In [1]: import numpy as np

In [2]: import numpy.linalg as la

In [3]: np.set_printoptions(suppress=True, linewidth=160)

In [4]: tidy = lambda a: np.round(a, 1) + 0

In [5]: M = np.tril(np.array([[4, -5, 0], [-3, -1, 2], [-5, -1, 0]]), -1) + np.eye(3, dtype=int)

In [6]: print(M)
[[ 1  0  0]
 [-3  1  0]
 [-5 -1  1]]

In [7]: P = np.triu(np.array([[-1, -8, -4], [-7, 5, -8], [-2, 8, -3]]), 1) + np.eye(3)

In [8]: M2 = P @ M @ la.inv(P)

In [9]: tidy(np.poly(M2))
Out[9]: array([ 1., -3.,  3., -1.])

In [10]: tidy(la.det(M2))
Out[10]: np.float64(1.0)

In [11]: print(la.matrix_rank(M2))
3

In [12]: M2
Out[12]: 
array([[  45.,  356., 3024.],
       [  37.,  305., 2580.],
       [  -5.,  -41., -347.]])

In [13]: rng = np.random.default_rng(48330)

In [14]: idx = rng.permutation(3)

In [15]: M2 = M[:, idx] * rng.choice([-1, 1], 3)

In [16]: M2
Out[16]: 
array([[ 0, -1,  0],
       [-1,  3,  0],
       [ 1,  5,  1]])

In [17]: U, _, Vh = la.svd(M.T @ M2)

In [18]: idx
Out[18]: array([1, 0, 2])

In [19]: K = np.array([[1, 3, 2, 3], [1, 3, 3, 3], [1, 2, 1, 1], [0, 1, 2, 3], [1, 1, 3, 2]])

In [20]: K[:, 1] = -1 * K[:, 0]

In [21]: K
Out[21]: 
array([[ 1, -1,  2,  3],
       [ 1, -1,  3,  3],
       [ 1, -1,  1,  1],
       [ 0,  0,  2,  3],
       [ 1, -1,  3,  2]])

In [22]: t3 = np.stack([K, 3 * K, K[::-1]])

In [23]: la.matrix_rank(t3.reshape(3, -1))
Out[23]: np.int64(2)

In [24]: np.einsum("bij,cij->bc", t3, t3)
Out[24]: 
array([[ 67, 201,  62],
       [201, 603, 186],
       [ 62, 186,  67]])

In [25]: M2 = K[0, 0] * K[1:] - np.outer(K[1:, 0], K[0])

In [26]: M2
Out[26]: 
array([[ 0,  0,  1,  0],
       [ 0,  0, -1, -2],
       [ 0,  0,  2,  3],
       [ 0,  0,  1, -1]])

In [27]: K[:, 0] / K[0, 0]
Out[27]: array([1., 1., 1., 0., 1.])

In [28]: np.flatnonzero(~M2.round(6).any(axis=1))
Out[28]: array([], dtype=int64)

In [29]: la.matrix_rank(M2), la.matrix_rank(K)
Out[29]: (np.int64(2), np.int64(3))

In [30]: np.allclose(K[:-1].T @ la.lstsq(K[:-1].T, K[-1])[0], K[-1])
Out[30]: True

In [31]: np.abs(np.diag(la.qr(K)[1])) > 1e-9
Out[31]: array([ True, False,  True,  True])

In [32]: M2 = np.array([[4, -1, -4], [2, 4, -5]])

In [33]: C = np.kron(M2, K)

In [34]: tidy(la.norm(C, 2)), tidy(la.norm(M2, 2) * la.norm(K, 2))
Out[34]: (np.float64(63.6), np.float64(63.6))

In [35]: la.matrix_rank(C)
Out[35]: np.int64(6)

In [36]: X = np.load("x.npy")

In [37]: X
Out[37]: 
array([[-12,  -2,   1],
       [  1, -14,   2],
       [  2,   3,   1]])

In [38]: np.abs(X).max()
Out[38]: np.int64(14)

In [39]: la.matrix_rank(X)
Out[39]: np.int64(3)

In [40]: X.sum(axis=1)
Out[40]: array([-13, -11,   6])

In [41]: X.shape
Out[41]: (3, 3)

In [42]: X.sum(axis=0)
Out[42]: array([ -9, -13,   4])

In [43]: tidy(X.mean(axis=0))
Out[43]: array([-3. , -4.3,  1.3])

In [44]: U, sig, Vh = la.svd(X, full_matrices=False)

In [45]: tidy(U.T @ U)
Out[45]: 
array([[1., 0., 0.],
       [0., 1., 0.],
       [0., 0., 1.]])

In [46]: print(tidy(sig / sig[0]))
[1.  0.8 0.1]

In [47]: np.abs(U[:, 0]).round(6).argmax()
Out[47]: np.int64(1)

In [48]: data = np.loadtxt("sample19.csv", delimiter=",")

In [49]: data
Out[49]: 
array([[ 3.,  0.,  0.],
       [ 1.,  1.,  0.],
       [ 0., -2.,  2.]])

In [50]: idx = rng.permutation(3)

In [51]: print(idx)
[0 2 1]

In [52]: M2 = data[idx][:, idx]

In [53]: tidy(np.sort(np.abs(la.eigvals(M2))))
Out[53]: array([1., 2., 3.])

In [54]: np.allclose(M2, data)
Out[54]: False

In [55]: print(tidy(la.det(M2)), tidy(la.det(data[idx])))
6.0 -6.0

In [56]: ev, V = la.eig(data)

In [57]: ev
Out[57]: array([2., 1., 3.])

In [58]: data @ V[:, 0] - ev[0] * V[:, 0]
Out[58]: array([0., 0., 0.])

In [59]: tidy(np.sort(la.eigvals(data.T)))
Out[59]: array([1., 2., 3.])

In [60]: np.prod(ev)
Out[60]: np.float64(6.0)

In [61]: np.trace(data)
Out[61]: np.float64(6.0)

In [62]: (data + data.T) / 2
Out[62]: 
array([[ 3. ,  0.5,  0. ],
       [ 0.5,  1. , -1. ],
       [ 0. , -1. ,  2. ]])

In [63]: vec = np.array([-3, 1, 3])

In [64]: target = data @ vec

In [65]: target
Out[65]: array([-9., -2.,  4.])

In [66]: tidy(la.solve(data.T, data[2]))
Out[66]: array([0., 0., 1.])

In [67]: tidy(la.solve(data, data[:, 2]))
Out[67]: array([0., 0., 1.])

In [68]: tidy(la.solve(data, target))
Out[68]: array([-3.,  1.,  3.])

In [69]: mat = np.array([[2, 0, 1], [-1, -2, -1], [2, 0, 2], [2, 1, 0]])

In [70]: mat[1] = mat[0]

In [71]: mat
Out[71]: 
array([[2, 0, 1],
       [2, 0, 1],
       [2, 0, 2],
       [2, 1, 0]])

In [72]: vec = np.array([-1, 1, 1])

In [73]: target = mat @ vec

In [74]: print(tidy(la.solve(mat.T @ mat, mat.T @ target)))
[-1.  1.  1.]

In [75]: target = target + 0.1 * rng.normal(size=4)

In [76]: tidy(target)
Out[76]: array([-1.2, -1.1,  0. , -1. ])

In [77]: beta, *_ = la.lstsq(mat, target)

In [78]: tidy(beta)
Out[78]: array([-1.1,  1.2,  1.1])

In [79]: beta.round()
Out[79]: array([-1.,  1.,  1.])

In [80]: [round(float(la.norm(la.solve(mat.T @ mat + lam * np.eye(3), mat.T @ target))), 2) for lam in (0, 1, 10, 100)]
Out[80]: [1.98, 0.57, 0.25, 0.06]

In [81]: tidy(mat.T @ (target - mat @ beta))
Out[81]: array([0., 0., 0.])

In [82]: C2 = mat.T @ mat

In [83]: np.diag(C2)
Out[83]: array([16,  1,  6])

In [84]: la.matrix_rank(C2)
Out[84]: np.int64(3)

In [85]: M2 = np.array([[0.0], [1.1], [0.1], [-0.6]])

In [86]: C = np.array([[0.6, -0.3, -0.1, -1.3, -0.7]])

In [87]: arr = M2 @ C

In [88]: tidy(arr)
Out[88]: 
array([[ 0. ,  0. ,  0. ,  0. ,  0. ],
       [ 0.7, -0.3, -0.1, -1.4, -0.8],
       [ 0.1,  0. ,  0. , -0.1, -0.1],
       [-0.4,  0.2,  0.1,  0.8,  0.4]])

In [89]: U, sig, Vh = la.svd(arr)

In [90]: np.argmax(sig[:-1] / (sig[1:] + 1e-6)) + 1
Out[90]: np.int64(1)

In [91]: M2 = U[:, :1] @ np.diag(sig[:1]) @ Vh[:1]

In [92]: tidy(la.norm(arr - M2, 2)), tidy(sig[1])
Out[92]: (np.float64(0.0), np.float64(0.0))

In [93]: tidy(np.abs(arr - M2).max())
Out[93]: np.float64(0.0)

In [94]: la.matrix_rank(arr, rtol=0.05)
Out[94]: np.int64(1)

In [95]: W0 = np.load("dump.npy")

In [96]: tidy(W0)
Out[96]: 
array([[-28.2, -10.9, -18.5, -16.7],
       [-25.4,  -9.2, -16.2, -14.8],
       [-22.7,  -7.7, -14.1, -13.1],
       [-20.6,  -6.5, -12.4, -11.7],
       [ -8.7,  -0.8,  -3.7,  -4.4],
       [ -8.3,  -0.7,  -3.5,  -4.2],
       [ -4.1,   0.4,  -1. ,  -2.1],
       [ -3.2,   0.4,  -0.6,  -1.7],
       [ -2. ,   0.4,  -0.1,  -1.2],
       [ -1.2,   0.2,   0. ,  -0.8],
       [ -0.2,   0. ,   0. ,  -0.2],
       [ -0.1,   0. ,   0. ,  -0.1],
       [  0.3,   0. ,   0. ,   0.4],
       [  0.4,   0.1,   0. ,   0.4],
       [  6.8,   7.1,   4.8,  10.3],
       [  7.2,   7.5,   5.1,  10.8],
       [ 16.1,  18.7,  13.8,  23.4],
       [ 16.3,  19. ,  14. ,  23.7],
       [ 22.6,  26.8,  20.4,  32.2]])

In [97]: Xs = W0 - W0.mean(axis=0)

In [98]: V = la.svd(Xs)[2][:3]

In [99]: M2 = Xs - Xs @ V.T @ V

In [100]: tidy(la.norm(M2) / la.norm(Xs))
Out[100]: np.float64(0.0)

In [101]: tidy((Xs @ V.T).std(axis=0))
Out[101]: array([23. ,  3.5,  0.9])

In [102]: la.lstsq(W0[:-1].T, W0[-1])[2]
Out[102]: np.int32(3)

In [103]: tidy(np.trace(la.pinv(W0) @ W0))
Out[103]: np.float64(3.0)

In [104]: f, g = W0[10], W0[18]

In [105]: print(tidy(f @ f))
0.1

In [106]: pr = (f @ g) / (f @ f) * f

In [107]: print(tidy(g - pr))
[-4.4 28.6 20.9  7.2]

In [108]: tidy(la.norm(f + g) ** 2 + la.norm(f - g) ** 2)
Out[108]: np.float64(5360.2)

In [109]: print(tidy((g - pr) @ f))
0.0

In [110]: tidy(np.outer(f, g))
Out[110]: 
array([[-5. , -5.9, -4.5, -7.1],
       [ 0.3,  0.4,  0.3,  0.5],
       [ 0.1,  0.1,  0.1,  0.1],
       [-4.6, -5.5, -4.2, -6.6]])

In [111]: Xs = W0 - W0.mean(axis=1)
ValueError: operands could not be broadcast together with shapes (19,4) (19,) 


In [112]: Xs = W0 - W0.mean(axis=0)

In [113]: U, sig, Vh = la.svd(Xs, full_matrices=False)

In [114]: print(tidy(Xs.mean(axis=0)))
[0. 0. 0. 0.]

In [115]: np.searchsorted(np.cumsum(sig ** 2) / (sig ** 2).sum(), 0.9) + 1
Out[115]: np.int64(1)

In [116]: print(np.abs(U[:, 0]).argmax())
18

In [117]: (np.sign(U[:, 0]) == np.sign(U[0, 0])).astype(int)
Out[117]: array([1, 1, 1, 1, 1, 1, 1, 1, 1, 1, 1, 1, 0, 0, 0, 0, 0, 0, 0])

In [118]: tidy((sig ** 2).sum() ** 2 / (sig ** 4).sum())
Out[118]: np.float64(1.0)

In [119]: W = np.array([[1, 2, 2, 2], [3, 0, 5, 3], [2, 5, 3, 2], [2, 4, 0, 4]])

In [120]: beta = np.array([3, 3, 1, -3])

In [121]: H = np.maximum(W0 @ W + beta, 0)

In [122]: print(tidy((H > 0).mean(axis=0)))
[0.5 0.5 0.5 0.3]

In [123]: print(la.matrix_rank(H))
4

In [124]: C = np.array([[5, 4, 4], [2, 4, 2], [5, 3, 0], [5, 3, 2]])

In [125]: print(W @ C)
[[29 24 12]
 [55 36 18]
 [45 43 22]
 [38 36 24]]

In [126]: F = np.load("arr.npy")

In [127]: F
Out[127]: 
array([[ 0,  1,  3,  8,  7],
       [-1,  0, -5,  3, -2],
       [-3,  5,  0,  2, -3],
       [-8, -3, -2,  0, -7],
       [-7,  2,  3,  7,  0]])

In [128]: np.abs(np.diag(la.qr(F)[1])) > 1e-9
Out[128]: array([ True,  True,  True,  True, False])

In [129]: np.allclose(F[:-1].T @ la.lstsq(F[:-1].T, F[-1])[0], F[-1])
Out[129]: True

In [130]: print(la.lstsq(F[:-1].T, F[-1])[2])
4
